$ python -q
>>> import numpy as np
>>> from numpy import linalg as LA
>>> np.set_printoptions(suppress=True, linewidth=100)
>>> tidy = lambda a: np.round(a, 2) + 0
>>> F = np.loadtxt("case4.csv", delimiter=",")
>>> print(tidy(F))
[[ 0.15 -0.51 -0.85]
 [-0.51  0.69 -0.51]
 [-0.85 -0.51  0.15]]
>>> r0, g = F[2], F[1]
>>> tidy(r0 @ g)
np.float64(0.0)
>>> r0 @ r0
np.float64(1.0)
>>> pr = (r0 @ g) / (r0 @ r0) * r0
>>> tidy(pr)
array([0., 0., 0.])
>>> LA.matrix_rank(np.outer(r0, g))
np.int64(1)
>>> tidy((g - pr) @ r0)
np.float64(0.0)
>>> vals, vecs = LA.eigh(F)
>>> vec = np.array([3, 2, 0])
>>> tidy(vecs * np.abs(vals) @ vecs.T)
array([[1., 0., 0.],
       [0., 1., 0.],
       [0., 0., 1.]])
>>> tidy(vec @ F @ vec / (vec @ vec)), tidy(vals[0]), tidy(vals[-1])
(np.float64(-0.15), np.float64(-1.0), np.float64(1.0))
>>> print(tidy(np.abs(F).sum(axis=1).max()), tidy(np.abs(vals).max()))
1.71 1.0
>>> tidy(vec @ F @ vec)
np.float64(-1.95)
>>> basis = np.array([[0, -3, -2], [-1, 1, -3]])
>>> A = np.repeat(basis, 20 // 2, axis=0)
>>> rng = np.random.default_rng(8687)
>>> A = A + 0.3 * rng.normal(size=A.shape)
>>> tidy(A)
array([[-0.63, -3.67, -2.06],
       [ 0.11, -2.74, -1.8 ],
       [-0.07, -3.29, -1.93],
       [-0.02, -2.98, -1.46],
       [-0.02, -2.45, -1.69],
       [-0.11, -3.  , -2.36],
       [ 0.55, -3.24, -2.15],
       [ 0.57, -2.97, -2.23],
       [ 0.75, -3.06, -1.92],
       [ 0.14, -3.3 , -1.89],
       [-0.64,  0.97, -2.94],
       [-0.79,  0.96, -2.94],
       [-0.59,  1.45, -3.23],
       [-0.5 ,  1.17, -3.3 ],
       [-0.7 ,  1.35, -2.86],
       [-1.31,  1.26, -3.41],
       [-0.61,  0.85, -3.38],
       [-0.63,  0.7 , -2.69],
       [-1.42,  1.29, -3.09],
       [-0.93,  1.11, -2.28]])
>>> Y = np.c_[A[:, :2] @ np.array([[3, 3], [-1, 0]]), np.array([4, 3, 2, 5, 2, 4, 1, 1, 1, 0, 3, 0, 0, 3, 0, 2, 3, 4, 3, 5])]
>>> tidy(Y)
array([[ 1.79, -1.88,  4.  ],
       [ 3.07,  0.33,  3.  ],
       [ 3.07, -0.22,  2.  ],
       [ 2.91, -0.07,  5.  ],
       [ 2.37, -0.07,  2.  ],
       [ 2.69, -0.32,  4.  ],
       [ 4.88,  1.64,  1.  ],
       [ 4.67,  1.7 ,  1.  ],
       [ 5.31,  2.25,  1.  ],
       [ 3.71,  0.41,  0.  ],
       [-2.9 , -1.93,  3.  ],
       [-3.32, -2.36,  0.  ],
       [-3.22, -1.77,  0.  ],
       [-2.68, -1.51,  3.  ],
       [-3.46, -2.11,  0.  ],
       [-5.18, -3.92,  2.  ],
       [-2.67, -1.82,  3.  ],
       [-2.59, -1.89,  4.  ],
       [-5.54, -4.25,  3.  ],
       [-3.88, -2.78,  5.  ]])
>>> print(LA.matrix_rank(np.c_[A, Y]))
4
>>> print(tidy(LA.norm(Y - A @ LA.lstsq(A, Y)[0], axis=0)))
[0.   0.   6.68]
>>> tidy(LA.lstsq(A, Y[:, 0])[0])
array([ 3., -1.,  0.])
>>> print(tidy(LA.norm(LA.qr(A)[0].T @ Y, axis=0) ** 2 / ((Y ** 2).sum(axis=0) + 1e-12)))
[1.   1.   0.72]
>>> Ac = A - A.mean(axis=0)
>>> vecs = LA.svd(Ac)[2][:2]
>>> Y = Ac - Ac @ vecs.T @ vecs
>>> tidy(Y.std(axis=0))
array([0.02, 0.08, 0.29])
>>> print(tidy(np.cov(Ac @ vecs.T, rowvar=False)))
[[5.2  0.  ]
 [0.   0.12]]
>>> tidy((Ac @ vecs.T).std(axis=0))
array([2.22, 0.34])
>>> tidy(np.diag(vecs.T @ vecs))
array([0.99, 0.93, 0.07])
>>> vec = np.array([2, 5, 6])
>>> h = np.maximum(A @ vec, 0)
>>> tidy(np.tanh(A @ vec))
array([-1., -1., -1., -1., -1., -1., -1., -1., -1., -1., -1., -1., -1., -1., -1., -1., -1., -1.,
       -1., -1.])
>>> print(np.maximum(A @ (3 * vec), 0))
[0. 0. 0. 0. 0. 0. 0. 0. 0. 0. 0. 0. 0. 0. 0. 0. 0. 0. 0. 0.]
>>> np.flatnonzero(h > 1e-9)
array([], dtype=int64)
>>> W0 = np.loadtxt("out17.csv", delimiter=",")
>>> W0
array([[-2.,  1.,  0.,  0.],
       [ 0., -2.,  1.,  0.],
       [ 0.,  0., -2.,  1.],
       [ 0.,  0.,  0., -2.]])
>>> O = W0.astype(float).copy()
>>> for j in range(4):
...     O[:, j] -= O[:, :j] @ (O[:, :j].T @ O[:, j])
...     O[:, j] /= LA.norm(O[:, j])
... 
>>> print(O.T @ W0)
[[ 2. -1.  0.  0.]
 [ 0.  2. -1.  0.]
 [ 0.  0.  2. -1.]
 [ 0.  0.  0.  2.]]
>>> tidy(LA.det(W0[::-1]))
np.float64(16.0)
>>> tidy(LA.eigvals(W0).sum().real)
np.float64(-8.0)
>>> Y = LA.inv(W0)
>>> (np.abs(Y) > 1e-9).astype(int)
array([[1, 1, 1, 1],
       [0, 1, 1, 1],
       [0, 0, 1, 1],
       [0, 0, 0, 1]])
>>> tidy(Y)
array([[-0.5 , -0.25, -0.12, -0.06],
       [ 0.  , -0.5 , -0.25, -0.12],
       [ 0.  ,  0.  , -0.5 , -0.25],
       [ 0.  ,  0.  ,  0.  , -0.5 ]])
>>> W0 @ Y
array([[1., 0., 0., 0.],
       [0., 1., 0., 0.],
       [0., 0., 1., 0.],
       [0., 0., 0., 1.]])
>>> tidy(LA.inv(Y))
array([[-2.,  1.,  0.,  0.],
       [ 0., -2.,  1.,  0.],
       [ 0.,  0., -2.,  1.],
       [ 0.,  0.,  0., -2.]])
>>> tidy(LA.slogdet(W0)[0])
np.float64(1.0)
>>> np.allclose(Y, W0.T)
False
>>> vec = np.array([2, 3, 1, 3])
>>> target = W0 @ vec
>>> target
array([-1., -5.,  1., -6.])
>>> tidy(LA.solve(W0, target + W0[:, 2]))
array([2., 3., 2., 3.])
>>> tidy(LA.solve(W0, 5 * target))
array([10., 15.,  5., 15.])
>>> feats = np.array([[-0.63, -0.32, 0.08, 2.06],
...     [-0.32, 0.93, 1.96, 0.38],
...     [0.08, 1.96, -1.67, -0.3],
...     [2.06, 0.38, -0.3, 0.37]])
>>> feats
array([[-0.63, -0.32,  0.08,  2.06],
       [-0.32,  0.93,  1.96,  0.38],
       [ 0.08,  1.96, -1.67, -0.3 ],
       [ 2.06,  0.38, -0.3 ,  0.37]])
>>> # symmetric
>>> O = feats.astype(float).copy()
>>> for j in range(4):
...     O[:, j] -= O[:, :j] @ (O[:, :j].T @ O[:, j])
...     O[:, j] /= LA.norm(O[:, j])
... 
>>> tidy(O.T @ feats)
array([[ 2.18,  0.39, -0.66, -0.31],
       [ 0.  ,  2.19, -0.61, -0.29],
       [ 0.  ,  0.  ,  2.43,  0.38],
       [ 0.  ,  0.  ,  0.  ,  2.07]])
>>> tidy(O.T @ O)
array([[1., 0., 0., 0.],
       [0., 1., 0., 0.],
       [0., 0., 1., 0.],
       [0., 0., 0., 1.]])
>>> arr = np.load("dump.npy")
>>> arr
array([[ 1,  0,  0,  0],
       [ 2,  1,  0,  0],
       [-4, -3,  1,  0],
       [ 1, -5, -1,  1]])
>>> # triangular, det is the product of the diagonal
>>> Y = arr / np.sqrt((arr ** 2).mean(axis=1, keepdims=True))
>>> arr - arr.mean(axis=1, keepdims=True)
array([[ 0.75, -0.25, -0.25, -0.25],
       [ 1.25,  0.25, -0.75, -0.75],
       [-2.5 , -1.5 ,  2.5 ,  1.5 ],
       [ 2.  , -4.  ,  0.  ,  2.  ]])
>>> print(LA.matrix_rank(arr - arr.mean(axis=1, keepdims=True)))
3
>>> tidy(LA.norm(Y, axis=1))
array([2., 2., 2., 2.])
>>> O = arr.astype(float).copy()
>>> for j in range(4):
...     O[:, j] -= O[:, :j] @ (O[:, :j].T @ O[:, j])
...     O[:, j] /= LA.norm(O[:, j])
... 
>>> tidy(O.T @ O)
array([[1., 0., 0., 0.],
       [0., 1., 0., 0.],
       [0., 0., 1., 0.],
       [0., 0., 0., 1.]])
>>> J = np.array([[0.9, -1.0, -0.9],
...     [-0.4, 2.1, -0.7],
...     [0.2, 1.5, -1.2],
...     [-1.2, 0.1, -0.4],
...     [-0.6, 0.9, -0.5],
...     [-0.8, -1.3, -0.1],
...     [-0.6, -0.4, 1.2],
...     [-0.5, 0.2, -0.6],
...     [0.6, -0.1, -0.1],
...     [-0.2, 1.1, -0.7],
...     [-1.1, -0.4, -1.5],
...     [-1.8, -0.6, -1.5],
...     [-2.0, -0.7, 0.6]])
>>> J[:, 1] = -2 * J[:, 2] + 0.05 * rng.normal(size=13)
>>> tidy(J)
array([[ 0.9 ,  1.76, -0.9 ],
       [-0.4 ,  1.4 , -0.7 ],
       [ 0.2 ,  2.43, -1.2 ],
       [-1.2 ,  0.8 , -0.4 ],
       [-0.6 ,  1.04, -0.5 ],
       [-0.8 ,  0.13, -0.1 ],
       [-0.6 , -2.44,  1.2 ],
       [-0.5 ,  1.12, -0.6 ],
       [ 0.6 ,  0.21, -0.1 ],
       [-0.2 ,  1.44, -0.7 ],
       [-1.1 ,  3.06, -1.5 ],
       [-1.8 ,  3.  , -1.5 ],
       [-2.  , -1.16,  0.6 ]])
>>> vec = np.array([2, 1, 3])
>>> target = J @ vec
>>> tidy(LA.solve(J.T @ J, J.T @ target))
array([2., 1., 3.])
>>> print(tidy(LA.lstsq(J, target)[0]))
[2. 1. 3.]
>>> tidy(target)
array([ 0.86, -1.5 , -0.77, -2.8 , -1.66, -1.77, -0.04, -1.68,  1.11, -1.06, -3.64, -5.1 , -3.36])
>>> try:
...     LA.solve(J, target)
... except LA.LinAlgError as e:
...     print(e)
... 
Last 2 dimensions of the array must be square
>>> target = target + 0.1 * rng.normal(size=13)
>>> tidy(target)
array([ 0.84, -1.37, -0.92, -2.8 , -1.67, -1.65, -0.02, -1.73,  1.2 , -1.1 , -3.66, -5.06, -3.4 ])
>>> c, *_ = LA.lstsq(J, target)
>>> tidy(J.T @ (target - J @ c))
array([0., 0., 0.])
>>> tidy(LA.norm(target - J @ c))
np.float64(0.24)
>>> tidy(c)
array([1.99, 0.49, 1.99])
>>> c.round()
array([2., 0., 2.])
